$ ipython --no-banner

In [1]: import numpy as np

In [2]: np.set_printoptions(precision=1, suppress=True, linewidth=100, floatmode="fixed")

In [3]: def rnd(a):
   ...:     return np.round(a, 1) + 0
   ...: 

In [4]: data = np.load("arr.npy")

In [5]: rnd(data)
Out[5]: 
array([[-21.7, -27.4, -66.8, -17.5,  -5.8,   0.0],
       [-21.6, -27.0, -66.1, -17.1,  -5.6,   0.0],
       [-17.7, -18.4, -49.9, -10.0,  -2.7,  -0.1],
       [-16.3, -15.5, -44.3,  -7.6,  -1.8,  -0.2],
       [-14.0, -11.3, -35.9,  -4.4,  -0.6,  -0.3],
       [-13.7, -10.8, -34.7,  -4.0,  -0.4,  -0.4],
       [ -9.5,  -4.7, -21.1,   0.4,   0.8,  -0.8],
       [ -6.5,  -1.6, -12.8,   2.2,   1.0,  -1.0],
       [ -6.2,  -1.3, -11.9,   2.3,   1.0,  -1.1],
       [ -4.1,   0.0,  -7.0,   2.6,   0.7,  -1.2],
       [ -4.0,   0.1,  -6.8,   2.6,   0.7,  -1.2],
       [ -2.7,   0.5,  -4.3,   2.3,   0.4,  -1.1],
       [ -2.7,   0.5,  -4.2,   2.3,   0.4,  -1.1],
       [ -1.9,   0.5,  -2.9,   2.0,   0.2,  -1.0],
       [ -1.4,   0.5,  -2.0,   1.6,   0.1,  -0.9],
       [ -1.1,   0.5,  -1.6,   1.4,   0.0,  -0.8],
       [ -0.6,   0.3,  -0.9,   0.9,   0.0,  -0.6],
       [ -0.5,   0.3,  -0.7,   0.7,   0.0,  -0.5],
       [ -0.4,   0.2,  -0.5,   0.6,  -0.1,  -0.4],
       [ -0.2,   0.1,  -0.3,   0.4,   0.0,  -0.3],
       [ -0.2,   0.1,  -0.3,   0.3,   0.0,  -0.2],
       [  0.5,  -0.5,   0.8,  -1.2,   0.7,   1.5],
       [  0.5,  -0.5,   1.3,  -1.7,   1.9,   2.9],
       [  0.5,  -0.5,   1.3,  -1.7,   2.0,   3.0],
       [  0.5,  -0.5,   1.4,  -1.8,   2.2,   3.2],
       [  0.4,  -0.4,   1.6,  -1.8,   2.7,   3.7],
       [  0.4,  -0.4,   1.6,  -1.8,   2.8,   3.8],
       [  0.2,  -0.1,   2.0,  -1.7,   3.9,   4.9],
       [  0.2,  -0.1,   2.0,  -1.7,   4.0,   4.9],
       [  0.1,   0.0,   2.1,  -1.6,   4.2,   5.2],
       [ -0.2,   0.5,   2.6,  -1.3,   5.7,   6.4],
       [ -0.5,   1.0,   3.1,  -0.9,   6.9,   7.3],
       [ -0.6,   1.2,   3.3,  -0.7,   7.4,   7.7],
       [ -0.7,   1.5,   3.5,  -0.5,   7.9,   8.1],
       [ -1.4,   2.8,   4.7,   0.7,  10.5,  10.1],
       [ -1.5,   3.0,   4.9,   0.9,  10.9,  10.4],
       [ -2.1,   4.5,   6.2,   2.3,  13.5,  12.2],
       [ -2.6,   5.6,   7.3,   3.4,  15.5,  13.6],
       [ -3.0,   6.5,   8.0,   4.3,  16.8,  14.5],
       [ -4.2,   9.7,  10.9,   7.5,  21.7,  17.7],
       [ -4.5,  10.5,  11.7,   8.3,  22.9,  18.4],
       [ -8.0,  21.2,  21.6,  19.1,  37.5,  27.1]])

In [6]: Xs = data - data.mean(axis=0)

In [7]: evecs = np.linalg.svd(Xs)[2][:3]

In [8]: other = Xs - Xs @ evecs.T @ evecs

In [9]: np.linalg.norm(other, axis=1).round(6).argmax()
Out[9]: np.int64(0)

In [10]: rnd(np.cov(Xs @ evecs.T, rowvar=False))
Out[10]: 
array([[554.5,   0.0,   0.0],
       [  0.0,  78.4,   0.0],
       [  0.0,   0.0,  13.1]])
